$ python3 -q
>>> import numpy as np
>>> np.set_printoptions(suppress=True, linewidth=100)
>>> rnd = lambda a: np.round(a, 2) + 0
>>> feats = np.array([[-1.5, 0.3, -0.3],
...     [-0.7, 0.2, 1.5],
...     [0.6, -0.2, 1.4],
...     [-0.7, -0.5, -1.6]])
>>> print(feats)
[[-1.5  0.3 -0.3]
 [-0.7  0.2  1.5]
 [ 0.6 -0.2  1.4]
 [-0.7 -0.5 -1.6]]
>>> f, g = feats[2], feats[0]
>>> print(f @ g)
-1.38
>>> print(f @ f)
2.36
>>> p = (f @ g) / (f @ f) * f
>>> print(np.linalg.matrix_rank(np.outer(f, g)))
1
>>> print(rnd(np.linalg.norm(f + g) ** 2 + np.linalg.norm(f - g) ** 2))
9.58
>>> O = feats.astype(float).copy()
>>> for j in range(3):
...     O[:, j] -= O[:, :j] @ (O[:, :j].T @ O[:, j])
...     O[:, j] /= np.linalg.norm(O[:, j])
... 
>>> print(rnd(O.T @ O))
[[1. 0. 0.]
 [0. 1. 0.]
 [0. 0. 1.]]
>>> print(rnd(O.T @ feats))
[[ 1.89 -0.19  0.72]
 [ 0.    0.62  1.4 ]
 [ 0.    0.    2.1 ]]
>>> x0 = np.array([0, 0, 0])
>>> target = feats @ x0
>>> print(target)
[0. 0. 0. 0.]
>>> rng = np.random.default_rng(40295)
>>> target = target + 0.3 * rng.normal(size=4)
>>> print(rnd(target))
[-0.34  0.07 -0.42 -0.11]
>>> c, *_ = np.linalg.lstsq(feats, target)
>>> print(rnd(feats.T @ (target - feats @ c)))
[0. 0. 0.]
>>> data = np.load("layer16.npy")
>>> print(data)
[[ -8.99  31.5    2.71]
 [-17.41   4.14 -11.13]
 [  8.52 -13.74  -5.  ]
 [ -5.74  -4.87   5.22]
 [ 10.9    5.63  -2.41]
 [ 13.17  -8.73  -6.09]
 [ 12.88 -25.4   -0.85]
 [-28.49  28.34  -1.08]
 [  1.86  11.02   2.94]
 [  2.7   -1.09   2.66]
 [ -0.32 -12.21   2.26]
 [  8.27   9.09   2.25]
 [ 16.36  -5.95   0.04]
 [ 14.14  -1.19  -4.06]
 [ 20.87   3.41  -6.22]
 [ 11.39  19.46  -7.26]
 [ 21.67 -21.66  -1.47]
 [ 15.47  -8.73   2.36]
 [-20.85   9.79  -4.61]
 [ 14.71  -4.86   3.89]
 [ -0.99  12.59   4.25]
 [ 26.08 -12.43  -6.07]
 [ -0.2    3.53   0.12]
 [ 19.63 -14.66  -7.14]]
>>> O, V = np.linalg.qr(data[:, :1])[0], np.linalg.qr(data[:, 1:])[0]
>>> sigma = np.linalg.svd(O.T @ V, compute_uv=False)
>>> print(rnd(np.linalg.norm(O @ O.T - V @ V.T, 2)))
1.0
>>> lab = rng.permutation(3)
>>> Y = data[:, lab] * rng.choice([-1, 1], 3)
>>> print(Y)
[[ -8.99  -2.71 -31.5 ]
 [-17.41  11.13  -4.14]
 [  8.52   5.    13.74]
 [ -5.74  -5.22   4.87]
 [ 10.9    2.41  -5.63]
 [ 13.17   6.09   8.73]
 [ 12.88   0.85  25.4 ]
 [-28.49   1.08 -28.34]
 [  1.86  -2.94 -11.02]
 [  2.7   -2.66   1.09]
 [ -0.32  -2.26  12.21]
 [  8.27  -2.25  -9.09]
 [ 16.36  -0.04   5.95]
 [ 14.14   4.06   1.19]
 [ 20.87   6.22  -3.41]
 [ 11.39   7.26 -19.46]
 [ 21.67   1.47  21.66]
 [ 15.47  -2.36   8.73]
 [-20.85   4.61  -9.79]
 [ 14.71  -3.89   4.86]
 [ -0.99  -4.25 -12.59]
 [ 26.08   6.07  12.43]
 [ -0.2   -0.12  -3.53]
 [ 19.63   7.14  14.66]]
>>> U, _, vt = np.linalg.svd(data.T @ Y)
>>> print(rnd(np.linalg.lstsq(data, Y)[0]))
[[ 1.  0.  0.]
 [ 0.  0. -1.]
 [ 0. -1.  0.]]
